$ ipython --no-banner

In [1]: import numpy as np

In [2]: import numpy.linalg as la

In [3]: np.set_printoptions(suppress=True, linewidth=100)

In [4]: m1 = np.load("data.npy")

In [5]: print(m1.round(2))
[[0.29 0.14 0.   0.   0.   0.14 0.   0.14 0.   0.   0.   0.   0.   0.14 0.14]
 [0.   0.25 0.25 0.   0.   0.   0.   0.   0.   0.25 0.   0.   0.   0.25 0.  ]
 [0.   0.   0.14 0.   0.14 0.   0.14 0.   0.14 0.14 0.   0.14 0.14 0.   0.  ]
 [0.   0.   0.   0.25 0.   0.25 0.   0.25 0.   0.25 0.   0.   0.   0.   0.  ]
 [0.   0.   0.   0.   0.29 0.14 0.14 0.   0.14 0.   0.   0.   0.   0.14 0.14]
 [0.   0.   0.   0.   0.25 0.25 0.   0.   0.   0.25 0.   0.   0.   0.   0.25]
 [0.   0.   0.14 0.14 0.   0.14 0.14 0.14 0.   0.   0.14 0.   0.   0.   0.14]
 [0.   0.   0.   0.33 0.33 0.   0.   0.33 0.   0.   0.   0.   0.   0.   0.  ]
 [0.33 0.   0.   0.   0.   0.   0.   0.   0.33 0.   0.   0.33 0.   0.   0.  ]
 [0.   0.   0.25 0.   0.   0.25 0.   0.   0.25 0.25 0.   0.   0.   0.   0.  ]
 [0.   0.2  0.   0.   0.   0.2  0.   0.   0.2  0.   0.4  0.   0.   0.   0.  ]
 [0.17 0.17 0.   0.17 0.   0.   0.   0.17 0.   0.   0.   0.33 0.   0.   0.  ]
 [0.   0.   0.   0.   0.   0.   0.2  0.2  0.   0.   0.   0.   0.2  0.2  0.2 ]
 [0.   0.25 0.25 0.   0.   0.25 0.   0.   0.   0.   0.   0.   0.   0.25 0.  ]
 [0.   0.12 0.   0.   0.12 0.12 0.   0.12 0.   0.12 0.   0.12 0.   0.12 0.12]]

In [6]: rng = np.random.default_rng(104)

In [7]: lab = rng.permutation(15)

In [8]: B = m1[:, lab] * rng.choice([-1, 1], 15)

In [9]: print(B.round(2))
[[ 0.14  0.   -0.14  0.14 -0.   -0.   -0.    0.14  0.29  0.    0.    0.    0.   -0.    0.14]
 [ 0.    0.   -0.    0.25 -0.   -0.   -0.    0.    0.    0.    0.25  0.    0.25 -0.    0.25]
 [ 0.    0.14 -0.    0.   -0.14 -0.14 -0.    0.    0.    0.14  0.14  0.    0.14 -0.14  0.  ]
 [ 0.25  0.   -0.25  0.   -0.   -0.   -0.    0.    0.    0.    0.    0.25  0.25 -0.    0.  ]
 [ 0.14  0.29 -0.    0.   -0.14 -0.   -0.    0.14  0.    0.14  0.    0.    0.   -0.    0.14]
 [ 0.25  0.25 -0.    0.   -0.   -0.   -0.    0.25  0.    0.    0.    0.    0.25 -0.    0.  ]
 [ 0.14  0.   -0.14  0.   -0.14 -0.   -0.14  0.14  0.    0.    0.14  0.14  0.   -0.    0.  ]
 [ 0.    0.33 -0.33  0.   -0.   -0.   -0.    0.    0.    0.    0.    0.33  0.   -0.    0.  ]
 [ 0.    0.   -0.    0.   -0.   -0.33 -0.    0.    0.33  0.33  0.    0.    0.   -0.    0.  ]
 [ 0.25  0.   -0.    0.   -0.   -0.   -0.    0.    0.    0.25  0.25  0.    0.25 -0.    0.  ]
 [ 0.2   0.   -0.    0.2  -0.   -0.   -0.4   0.    0.    0.2   0.    0.    0.   -0.    0.  ]
 [ 0.    0.   -0.17  0.17 -0.   -0.33 -0.    0.    0.17  0.    0.    0.17  0.   -0.    0.  ]
 [ 0.    0.   -0.2   0.   -0.2  -0.   -0.    0.2   0.    0.    0.    0.    0.   -0.2   0.2 ]
 [ 0.25  0.   -0.    0.25 -0.   -0.   -0.    0.    0.    0.    0.25  0.    0.   -0.    0.25]
 [ 0.12  0.12 -0.12  0.12 -0.   -0.12 -0.    0.12  0.    0.    0.    0.    0.12 -0.    0.12]]

In [10]: Uu, _, Vh = la.svd(m1.T @ B)

In [11]: print(lab)
[ 5  4  7  1  6 11 10 14  0  8  2  3  9 12 13]
